In [1]: import numpy as np

In [2]: import numpy.linalg as la

In [3]: np.set_printoptions(precision=1, suppress=True, linewidth=200, legacy="1.25")

In [4]: rnd = lambda a: np.round(a, 1) + 0

In [5]: M = np.load("sample16.npy")

In [6]: rnd(M)
Out[6]: 
array([[ 0.3,  0.2,  0. ,  0.4,  0.3, -0.1,  0. ,  0.1, -0.4, -0.1, -0.3,  0.6],
       [ 0. ,  0.2, -0.4,  0.5,  0.2,  0.4, -0.1, -0.3,  0.3, -0.1,  0.1, -0.2],
       [ 0.1,  0.2,  0. , -0.3,  0.7, -0.2,  0.3, -0.2,  0.3,  0.2,  0.1,  0.1],
       [ 0.6, -0.4, -0.2,  0.1, -0.2, -0.1,  0.2,  0. ,  0.3, -0.2,  0.4,  0.2],
       [-0.1,  0. , -0.5, -0.2,  0.1, -0.3,  0.2,  0. ,  0. , -0.7, -0.3, -0.2],
       [-0.2, -0.3,  0. , -0.2,  0. , -0.1, -0.4, -0.7, -0.3, -0.1,  0.2,  0.3],
       [ 0. ,  0.6, -0.2,  0.1, -0.4, -0.4,  0.3, -0.2, -0.2,  0.2,  0.4,  0. ],
       [ 0.2,  0.2,  0.6, -0.1,  0.1,  0.2,  0.2, -0.1, -0.3, -0.5,  0.3, -0.2],
       [ 0.2,  0.4, -0.2, -0.4,  0. ,  0.2, -0.6,  0.3,  0.1, -0.1,  0.3,  0.2],
       [-0.3, -0.2, -0.1,  0.2,  0.3, -0.2, -0.1,  0.4, -0.3,  0. ,  0.6, -0.2],
       [ 0.1,  0.1,  0.3,  0.3,  0. , -0.6, -0.4, -0.1,  0.4, -0.2,  0. , -0.2],
       [ 0.6, -0.1, -0.2, -0.1,  0.1, -0.1, -0.2, -0.2, -0.4,  0.3, -0.2, -0.5]])

In [7]: # orthonormal columns

In [8]: rnd(la.pinv(M))
Out[8]: 
array([[ 0.3,  0. ,  0.1,  0.6, -0.1, -0.2,  0. ,  0.2,  0.2, -0.3,  0.1,  0.6],
       [ 0.2,  0.2,  0.2, -0.4,  0. , -0.3,  0.6,  0.2,  0.4, -0.2,  0.1, -0.1],
       [ 0. , -0.4,  0. , -0.2, -0.5,  0. , -0.2,  0.6, -0.2, -0.1,  0.3, -0.2],
       [ 0.4,  0.5, -0.3,  0.1, -0.2, -0.2,  0.1, -0.1, -0.4,  0.2,  0.3, -0.1],
       [ 0.3,  0.2,  0.7, -0.2,  0.1,  0. , -0.4,  0.1,  0. ,  0.3,  0. ,  0.1],
       [-0.1,  0.4, -0.2, -0.1, -0.3, -0.1, -0.4,  0.2,  0.2, -0.2, -0.6, -0.1],
       [ 0. , -0.1,  0.3,  0.2,  0.2, -0.4,  0.3,  0.2, -0.6, -0.1, -0.4, -0.2],
       [ 0.1, -0.3, -0.2,  0. ,  0. , -0.7, -0.2, -0.1,  0.3,  0.4, -0.1, -0.2],
       [-0.4,  0.3,  0.3,  0.3,  0. , -0.3, -0.2, -0.3,  0.1, -0.3,  0.4, -0.4],
       [-0.1, -0.1,  0.2, -0.2, -0.7, -0.1,  0.2, -0.5, -0.1,  0. , -0.2,  0.3],
       [-0.3,  0.1,  0.1,  0.4, -0.3,  0.2,  0.4,  0.3,  0.3,  0.6,  0. , -0.2],
       [ 0.6, -0.2,  0.1,  0.2, -0.2,  0.3,  0. , -0.2,  0.2, -0.2, -0.2, -0.5]])

In [9]: rnd(M @ M.T)
Out[9]: 
array([[1., 0., 0., 0., 0., 0., 0., 0., 0., 0., 0., 0.],
       [0., 1., 0., 0., 0., 0., 0., 0., 0., 0., 0., 0.],
       [0., 0., 1., 0., 0., 0., 0., 0., 0., 0., 0., 0.],
       [0., 0., 0., 1., 0., 0., 0., 0., 0., 0., 0., 0.],
       [0., 0., 0., 0., 1., 0., 0., 0., 0., 0., 0., 0.],
       [0., 0., 0., 0., 0., 1., 0., 0., 0., 0., 0., 0.],
       [0., 0., 0., 0., 0., 0., 1., 0., 0., 0., 0., 0.],
       [0., 0., 0., 0., 0., 0., 0., 1., 0., 0., 0., 0.],
       [0., 0., 0., 0., 0., 0., 0., 0., 1., 0., 0., 0.],
       [0., 0., 0., 0., 0., 0., 0., 0., 0., 1., 0., 0.],
       [0., 0., 0., 0., 0., 0., 0., 0., 0., 0., 1., 0.],
       [0., 0., 0., 0., 0., 0., 0., 0., 0., 0., 0., 1.]])

In [10]: K = np.loadtxt("block9.csv", delimiter=",")

In [11]: rnd(K)
Out[11]: 
array([[ -3.5,   4.3,  -5.2,  -8.7,  -3.9,   3. ,  -7.9,  -7. , -13.9,  -3.5],
       [ -3.1,   3.4,  -3.9,  -7. ,  -3. ,   2.5,  -5.9,  -5.4, -10.9,  -3.1],
       [ -3. ,   3.1,  -3.5,  -6.6,  -2.7,   2.3,  -5.5,  -5.1, -10.1,  -3. ],
       [ -2.2,   1.4,  -1.4,  -3.7,  -1.3,   1.3,  -2.6,  -2.5,  -5.1,  -2.2],
       [ -1.7,   0.6,  -0.7,  -2.4,  -0.8,   0.8,  -1.5,  -1.5,  -3.1,  -1.7],
       [ -0.3,  -0.1,   0. ,  -0.3,  -0.1,   0. ,  -0.3,  -0.2,  -0.3,  -0.3],
       [ -0.2,  -0.1,   0. ,  -0.2,  -0.1,   0. ,  -0.2,  -0.1,  -0.2,  -0.2],
       [  0.1,   0. ,   0. ,   0.1,   0. ,   0. ,   0.1,   0. ,   0.1,   0.1],
       [  1.2,   1.3,   0.2,   1.4,   1.2,   0.4,   2.4,   0.8,   1.7,   1.2],
       [  1.6,   2.2,   0.5,   2.2,   2. ,   0.7,   4.1,   1.4,   2.7,   1.6],
       [  2. ,   2.9,   0.9,   2.9,   2.9,   1. ,   5.8,   1.9,   3.9,   2. ],
       [  2.2,   3.6,   1.4,   3.6,   3.8,   1.3,   7.5,   2.5,   5. ,   2.2],
       [  2.4,   4.2,   1.8,   4.3,   4.5,   1.5,   9.1,   3. ,   6.1,   2.4],
       [  3.1,   6.3,   3.7,   6.8,   7.6,   2.4,  15.3,   5.3,  10.5,   3.1],
       [  3.3,   7. ,   4.4,   7.6,   8.7,   2.7,  17.4,   6. ,  12. ,   3.3],
       [  3.6,   8.3,   5.9,   9.5,  10.9,   3.3,  21.9,   7.7,  15.4,   3.6]])

In [12]: # columns 0 and 9 are equal

In [13]: U, s, vt = la.svd(K)

In [14]: vecs = vt[:(s > 1e-8).sum()]

In [15]: rng = np.random.default_rng(2527)

In [16]: x0 = K[2] + 3 * K[7] + rng.integers(2) * np.eye(10)[8]

In [17]: rnd(x0)
Out[17]: array([ -2.9,   3.2,  -3.5,  -6.4,  -2.7,   2.3,  -5.3,  -5. , -10. ,  -2.9])

In [18]: la.matrix_rank(np.vstack([K, x0]))
Out[18]: 3

In [19]: rnd(vecs.T @ vecs)
Out[19]: 
array([[ 0.4,  0.1, -0.2,  0.2,  0. ,  0. , -0.1,  0. ,  0. ,  0.4],
       [ 0.1,  0.5, -0.1, -0.1,  0.1,  0.2,  0.3, -0.1, -0.2,  0.1],
       [-0.2, -0.1,  0.2,  0. ,  0.1,  0. ,  0.1,  0.1,  0.2, -0.2],
       [ 0.2, -0.1,  0. ,  0.2,  0. , -0.1,  0.1,  0.1,  0.2,  0.2],
       [ 0. ,  0.1,  0.1,  0. ,  0.1,  0.1,  0.3,  0.1,  0.1,  0. ],
       [ 0. ,  0.2,  0. , -0.1,  0.1,  0.1,  0.2, -0.1, -0.1,  0. ],
       [-0.1,  0.3,  0.1,  0.1,  0.3,  0.2,  0.5,  0.1,  0.2, -0.1],
       [ 0. , -0.1,  0.1,  0.1,  0.1, -0.1,  0.1,  0.1,  0.2,  0. ],
       [ 0. , -0.2,  0.2,  0.2,  0.1, -0.1,  0.2,  0.2,  0.4,  0. ],
       [ 0.4,  0.1, -0.2,  0.2,  0. ,  0. , -0.1,  0. ,  0. ,  0.4]])

In [20]: r = la.matrix_rank(K)

In [21]: r
Out[21]: 3

In [22]: null = la.svd(K)[2][r:].T

In [23]: [int(la.matrix_rank(K[:, :j + 1])) for j in range(10)]
Out[23]: [1, 2, 3, 3, 3, 3, 3, 3, 3, 3]

In [24]: np.allclose(K @ null, 0)
Out[24]: True

In [25]: la.matrix_rank(K.T @ K), la.matrix_rank(K @ K.T)
Out[25]: (3, 3)

In [26]: [int(la.matrix_rank(K[:i])) for i in range(1, len(K) + 1)]
Out[26]: [1, 2, 3, 3, 3, 3, 3, 3, 3, 3, 3, 3, 3, 3, 3, 3]

In [27]: X = np.loadtxt("test9.csv", delimiter=",")

In [28]: X
Out[28]: 
array([[  0.,   5.,   3.,  -4.,   2.,   1.,  -4.,  -1.,   1.,   4.,   4.,  -3.,  -2.],
       [ -1.,   9.,   6.,   1.,   5.,  -4.,   0.,   2.,   3.,   5.,   4.,  -7.,  -2.],
       [ -4.,  13.,   2.,  -4.,   1.,   0.,   3.,  -2.,   4.,   3.,   3.,  -3.,   2.],
       [ -5.,  10.,   5.,  -8.,   4.,   5.,   7.,  -1.,   0.,   7.,   4.,   1.,   4.],
       [ -2.,  10.,   7.,  -7.,   9.,   1.,   6.,  -2.,   0.,   3.,   3.,  -1.,   8.],
       [ -3.,   7.,   3.,  -9.,   5.,  -3.,   1.,  -4.,   0.,   8.,   0.,  -5.,  11.],
       [ -8.,   4.,   6.,  -4.,   5.,  -6.,   6.,  -8.,   5.,   7.,  -4.,  -3.,  13.],
       [ -6.,   3.,   5.,   1.,  10.,  -1.,   6., -10.,   4.,  11.,  -7.,  -1.,  18.],
       [ -9.,   2.,   8.,   5.,   7.,  -4.,   8.,  -7.,   0.,   9.,  -5.,  -5.,  21.],
       [-12.,  -1.,   5.,   2.,  12.,  -9.,   3.,  -7.,   4.,  13.,  -8.,  -2.,  24.],
       [ -9.,   2.,  10.,   6.,  11.,  -6.,   5., -11.,   8.,  11.,  -7.,   0.,  28.],
       [-14.,   2.,  15.,   6.,  15., -10.,   3.,  -7.,  12.,  15., -10.,   4.,  30.],
       [-11.,   5.,  11.,   1.,  10.,  -8.,   2.,  -2.,  10.,  19.,  -8.,   8.,  33.],
       [-13.,   5.,   6.,  -1.,   9., -13.,   2.,  -7.,  12.,  17.,  -3.,   5.,  37.],
       [-10.,   3.,   9.,   1.,  10.,  -9.,  -3., -11.,   8.,  16.,  -8.,   7.,  36.],
       [-10.,   3.,   7.,   6.,   7.,  -6.,   2., -10.,   8.,  21.,  -9.,   6.,  41.],
       [-13.,   3.,   6.,   1.,  12.,  -4.,   0.,  -6.,   6.,  16., -11.,   1.,  45.],
       [-10.,   0.,   4.,  -3.,   8.,  -5.,   3.,  -3.,   7.,  11., -13.,   0.,  48.]])

In [29]: W1 = np.array([[0, 3, 1],
    ...:     [2, 1, 0],
    ...:     [1, 3, 2],
    ...:     [1, 0, 0],
    ...:     [0, 1, 2],
    ...:     [1, 2, 3],
    ...:     [1, 1, 2],
    ...:     [0, 3, 3],
    ...:     [0, 3, 3],
    ...:     [3, 2, 3],
    ...:     [0, 1, 1],
    ...:     [3, 3, 0],
    ...:     [3, 3, 2]])

In [30]: c = np.array([0, 2, 0])

In [31]: act = np.maximum(X @ W1 + c, 0)

In [32]: act
Out[32]: 
array([[  3.,  13.,  17.],
       [  9.,  25.,  39.],
       [ 33.,  25.,  30.],
       [ 65.,  63.,  72.],
       [ 57.,  68.,  67.],
       [ 48.,  31.,  40.],
       [ 61.,  30.,  42.],
       [101.,  64.,  77.],
       [ 96.,  48.,  68.],
       [104.,  52.,  71.],
       [136., 101.,  98.],
       [165., 142., 132.],
       [196., 180., 150.],
       [181., 143., 119.],
       [181., 135.,  98.],
       [219., 161., 134.],
       [195., 147., 138.],
       [176., 150., 133.]])

In [33]: la.matrix_rank(act)
Out[33]: 3

In [34]: (act > 0).astype(int)
Out[34]: 
array([[1, 1, 1],
       [1, 1, 1],
       [1, 1, 1],
       [1, 1, 1],
       [1, 1, 1],
       [1, 1, 1],
       [1, 1, 1],
       [1, 1, 1],
       [1, 1, 1],
       [1, 1, 1],
       [1, 1, 1],
       [1, 1, 1],
       [1, 1, 1],
       [1, 1, 1],
       [1, 1, 1],
       [1, 1, 1],
       [1, 1, 1],
       [1, 1, 1]])

In [35]: basis = np.array([[1, -1], [-1, -2], [0, 0]])

In [36]: act @ basis
Out[36]: 
array([[ -10.,  -29.],
       [ -16.,  -59.],
       [   8.,  -83.],
       [   2., -191.],
       [ -11., -193.],
       [  17., -110.],
       [  31., -121.],
       [  37., -229.],
       [  48., -192.],
       [  52., -208.],
       [  35., -338.],
       [  23., -449.],
       [  16., -556.],
       [  38., -467.],
       [  46., -451.],
       [  58., -541.],
       [  48., -489.],
       [  26., -476.]])

In [37]: (act @ basis).round(6).argmax(axis=1)
Out[37]: array([0, 0, 0, 0, 0, 0, 0, 0, 0, 0, 0, 0, 0, 0, 0, 0, 0, 0])

In [38]: W1 @ basis
Out[38]: 
array([[-3, -6],
       [ 1, -4],
       [-2, -7],
       [ 1, -1],
       [-1, -2],
       [-1, -5],
       [ 0, -3],
       [-3, -6],
       [-3, -6],
       [ 1, -7],
       [-1, -2],
       [ 0, -9],
       [ 0, -9]])
